$ ipython --no-banner

In [1]: import numpy as np

In [2]: import numpy.linalg as la

In [3]: np.set_printoptions(suppress=True, linewidth=200)

In [4]: M = np.load("m.npy")

In [5]: M
Out[5]: 
array([[ -0.1,  -0.9,  -1.7,   0.7,   0.3],
       [ -0.7,   0.4,   0.2,   0.8,   0.8],
       [  0.7,  -0.2,  -1.3,  -1.3,  -0.3],
       [ -1.6,   1.6,   1.1,   0.3,  -0.4],
       [ -1.5,   0.5,   0. ,  -0.1,  -0.5],
       [  0.3,  -0.8,  -0.3,   1.2,   1.6],
       [ -0.8,   0.3,  -2.5,  -1.1,  -0.2],
       [  0.2,  -1.9,   1.3,  -0.2,   0.4],
       [  0. ,   0.4,   1.8,  -0.3,  -0.3],
       [ -1.3,  -0.3,  -1.1,   0.7,   1.2],
       [ -0.4,   0.9,  -0.4,  -0.7,  -1.8],
       [ -1.3,   0.3,  -0.2,  -0.9,  -0.7],
       [  0.6,   0. ,  -0.2,  -1.1,  -0.5],
       [  0.4,   0.1,   0.2,   0.8,   0.1],
       [ -1.3,  -0.6,  -0.9,  -1.4,   0.5],
       [  1.2,   0.5,  -1.1,   0.1,   1.8],
       [  0. ,   1.1,   1.3,  -1. ,   0.5],
       [ -1. ,   0.2,   0.7,  -0.5,   0.1],
       [  1.7,  -0.4,   1. ,  -0.6,   0.1],
       [ -0.7,  -0.2,   0.7,  -1.2,   0.3],
       [ -0.5,  -0.7,  -1.1,   0. ,  -0.1],
       [  0.4,   2.2,   0.8,  -0.4,  -0.8],
       [ -0.9,   0.4,   0.9,  -0.5,  -0.4],
       [  0. ,  -0.8,   2.2,   0.6,  -0.6],
       [ -1.5,   1. ,  -0.7,   1.6,   0.1],
       [-52. ,  -4. ,  -6. , -28. ,   4. ],
       [ -0.4,  -1.1,   0.5,   1. ,  -1.4],
       [ -0.1,   0. ,   1.1,  -0.4,  -2. ],
       [  1.1,   0.5,  -0.6,   0.4,   0.1],
       [  0.5,  -0.9,   0.4,  -0.3,  -1.9],
       [  0.2,  -0.5,  -0.2,   0. ,  -0.2]])

In [6]: u, v = M[25], M[15]

In [7]: u @ u
Out[7]: np.float64(3556.0)

In [8]: round(u @ v, 2)
Out[8]: np.float64(-53.4)

In [9]: p = (u @ v) / (u @ u) * u

In [10]: p.round(2)
Out[10]: array([ 0.78,  0.06,  0.09,  0.42, -0.06])

In [11]: np.round(v - p, 2)
Out[11]: array([ 0.42,  0.44, -1.19, -0.32,  1.86])

In [12]: x = np.array([5, 3, 1, -1, 0])

In [13]: y = M @ x

In [14]: np.round(la.pinv(M) @ M, 2) + 0
Out[14]: 
array([[1., 0., 0., 0., 0.],
       [0., 1., 0., 0., 0.],
       [0., 0., 1., 0., 0.],
       [0., 0., 0., 1., 0.],
       [0., 0., 0., 0., 1.]])

In [15]: np.round(la.lstsq(M, y)[0], 2) + 0
Out[15]: array([ 5.,  3.,  1., -1.,  0.])

In [16]: np.round(la.solve(M.T @ M, M.T @ y), 2) + 0
Out[16]: array([ 5.,  3.,  1., -1.,  0.])

In [17]: rng = np.random.default_rng(405)

In [18]: y = y + 0.05 * rng.normal(size=31)

In [19]: y.round(2)
Out[19]: 
array([  -5.59,   -2.78,    2.85,   -2.4 ,   -5.98,   -2.46,   -4.55,   -3.21,    3.36,   -9.2 ,    1.06,   -4.9 ,    3.95,    1.81,   -7.72,    6.38,    5.58,   -3.22,    8.99,   -2.14,   -5.7 ,
          9.85,   -1.99,   -0.78,   -6.79, -249.95,   -5.89,    1.01,    5.93,    0.49,   -0.71])

In [20]: c, *_ = la.lstsq(M, y)

In [21]: np.round(la.norm(y - M @ c), 2)
Out[21]: np.float64(0.3)

In [22]: np.round(M.T @ (y - M @ c), 2) + 0
Out[22]: array([0., 0., 0., 0., 0.])

In [23]: C2 = np.cov(M, rowvar=False)

In [24]: np.round(la.eigvalsh(C2)[::-1], 2)
Out[24]: array([114.45,   1.29,   0.75,   0.72,   0.56])

In [25]: np.round(np.corrcoef(M[:, 4], M[:, 1])[0, 1], 2)
Out[25]: np.float64(-0.47)

In [26]: np.median(M, axis=0)
Out[26]: array([-0.1,  0. ,  0. , -0.3, -0.1])

In [27]: np.round(M.std(axis=0), 2)
Out[27]: array([9.19, 1.09, 1.5 , 4.99, 1.14])

In [28]: feats = np.load("mat.npy")

In [29]: print(feats)
[[20 10  8 20 18 12]
 [10  5  4 10  9  6]
 [ 8  4 16 16  4 16]
 [20 10 16 25 16 19]
 [18  9  4 16 17  8]
 [12  6 16 19  8 17]]

In [30]: w, vecs = la.eigh(feats)

In [31]: x = np.array([4, 5, 3, 1, 2, 0])

In [32]: np.round(vecs * np.abs(w) @ vecs.T, 2)
Out[32]: 
array([[20., 10.,  8., 20., 18., 12.],
       [10.,  5.,  4., 10.,  9.,  6.],
       [ 8.,  4., 16., 16.,  4., 16.],
       [20., 10., 16., 25., 16., 19.],
       [18.,  9.,  4., 16., 17.,  8.],
       [12.,  6., 16., 19.,  8., 17.]])

In [33]: data = np.load("a.npy")

In [34]: data.round(2)
Out[34]: 
array([[0.33, 0.  , 0.33, 0.33],
       [0.25, 0.5 , 0.  , 0.25],
       [0.25, 0.  , 0.5 , 0.25],
       [0.5 , 0.  , 0.  , 0.5 ]])

In [35]: z = rng.permutation(4)

In [36]: z
Out[36]: array([2, 0, 3, 1])

In [37]: B = data[z][:, z]

In [38]: np.allclose(B, data)
Out[38]: False

In [39]: print(np.round(la.det(B), 2), np.round(la.det(data[z]), 2))
0.0 0.0

In [40]: r = la.matrix_rank(data)

In [41]: print(r)
3

In [42]: null = la.svd(data)[2][r:].T

In [43]: np.round(null @ null.T, 2) + 0
Out[43]: 
array([[ 0.5,  0. ,  0. , -0.5],
       [ 0. ,  0. ,  0. ,  0. ],
       [ 0. ,  0. ,  0. ,  0. ],
       [-0.5,  0. ,  0. ,  0.5]])

In [44]: print([int(la.matrix_rank(np.delete(data, i, axis=0))) for i in range(4)])
[3, 2, 3, 3]

In [45]: np.allclose(data @ null, 0)
Out[45]: True

In [46]: [int(la.matrix_rank(data[:, :j + 1])) for j in range(4)]
Out[46]: [1, 2, 3, 3]

In [47]: np.round(la.matrix_power(data, 2), 2)
Out[47]: 
array([[0.36, 0.  , 0.28, 0.36],
       [0.33, 0.25, 0.08, 0.33],
       [0.33, 0.  , 0.33, 0.33],
       [0.42, 0.  , 0.17, 0.42]])

In [48]: np.round(np.sort(np.abs(la.eigvals(data)))[::-1], 2) + 0
Out[48]: array([1.  , 0.5 , 0.33, 0.  ])

In [49]: np.round(la.matrix_power(data, 100), 2) + 0
Out[49]: 
array([[0.37, 0.  , 0.25, 0.37],
       [0.37, 0.  , 0.25, 0.37],
       [0.37, 0.  , 0.25, 0.37],
       [0.37, 0.  , 0.25, 0.37]])

In [50]: data @ np.ones(4)
Out[50]: array([1., 1., 1., 1.])

In [51]: data.sum(axis=1)
Out[51]: array([1., 1., 1., 1.])

In [52]: p = np.eye(4)[0]

In [53]: for _ in range(6):
    ...:     p = p @ data
    ...:     print(p.round(2))
    ...: 
[0.33 0.   0.33 0.33]
[0.36 0.   0.28 0.36]
[0.37 0.   0.26 0.37]
[0.37 0.   0.25 0.37]
[0.37 0.   0.25 0.37]
[0.37 0.   0.25 0.37]
